$ python3 -q
>>> import numpy as np
>>> import numpy.linalg as la
>>> np.set_printoptions(suppress=True, linewidth=120)
>>> u = np.array([6, 8, 4, 4, 6, 9, 4, 6])
>>> data = 5 * np.eye(8) + np.outer(u, u)
>>> data
array([[41., 48., 24., 24., 36., 54., 24., 36.],
       [48., 69., 32., 32., 48., 72., 32., 48.],
       [24., 32., 21., 16., 24., 36., 16., 24.],
       [24., 32., 16., 21., 24., 36., 16., 24.],
       [36., 48., 24., 24., 41., 54., 24., 36.],
       [54., 72., 36., 36., 54., 86., 36., 54.],
       [24., 32., 16., 16., 24., 36., 21., 24.],
       [36., 48., 24., 24., 36., 54., 24., 41.]])
>>> vals, V = la.eigh(data)
>>> np.round(la.eigvalsh(data + 5 * np.eye(8)), 2)
array([ 10.,  10.,  10.,  10.,  10.,  10.,  10., 311.])
>>> round(float(vals.sum()), 2), np.trace(data)
(341.0, np.float64(341.0))
>>> vals.round(2)
array([  5.,   5.,   5.,   5.,   5.,   5.,   5., 306.])
>>> np.round(la.eigvalsh(data @ data), 2)
array([   25.,    25.,    25.,    25.,    25.,    25.,    25., 93636.])
>>> A = np.loadtxt("arr.csv", delimiter=",")
>>> A
array([[ 0.,  6.,  6., -2., -2.,  4.,  2., -2., -4.,  4.,  6.],
       [ 0.,  9.,  9., -3., -3.,  6.,  3., -3., -6.,  6.,  9.],
       [ 0.,  6.,  6., -2., -2.,  4.,  2., -2., -4.,  4.,  6.],
       [ 0.,  9.,  9., -3., -3.,  6.,  3., -3., -6.,  6.,  9.],
       [ 0.,  9.,  9., -3., -3.,  6.,  3., -3., -6.,  6.,  9.],
       [ 0.,  3.,  3., -1., -1.,  2.,  1., -1., -2.,  2.,  3.],
       [ 0.,  6.,  6., -2., -2.,  4.,  2., -2., -4.,  4.,  6.]])
>>> # column 2 repeats column 1
>>> [round(float(x), 2) for x in la.svd(A, compute_uv=False)[:3]]
[41.47, 0.0, 0.0]
>>> x0 = np.array([5, 1, 2, 0, 6, 0, 7, 9, 5, 7, 1])
>>> a = np.maximum(A @ x0, 0)
>>> A.T @ a
array([   0.,  960.,  960., -320., -320.,  640.,  320., -320., -640.,  640.,  960.])
>>> np.maximum(A @ x0, 0) - np.maximum(-A @ x0, 0)
array([16., 24., 16., 24., 24.,  8., 16.])
>>> np.flatnonzero(a > 1e-9)
array([0, 1, 2, 3, 4, 5, 6])
>>> a
array([16., 24., 16., 24., 24.,  8., 16.])
>>> np.round(np.tanh(A @ x0), 2)
array([1., 1., 1., 1., 1., 1., 1.])
>>> A * (a > 1e-9)[:, None]
array([[ 0.,  6.,  6., -2., -2.,  4.,  2., -2., -4.,  4.,  6.],
       [ 0.,  9.,  9., -3., -3.,  6.,  3., -3., -6.,  6.,  9.],
       [ 0.,  6.,  6., -2., -2.,  4.,  2., -2., -4.,  4.,  6.],
       [ 0.,  9.,  9., -3., -3.,  6.,  3., -3., -6.,  6.,  9.],
       [ 0.,  9.,  9., -3., -3.,  6.,  3., -3., -6.,  6.,  9.],
       [ 0.,  3.,  3., -1., -1.,  2.,  1., -1., -2.,  2.,  3.],
       [ 0.,  6.,  6., -2., -2.,  4.,  2., -2., -4.,  4.,  6.]])
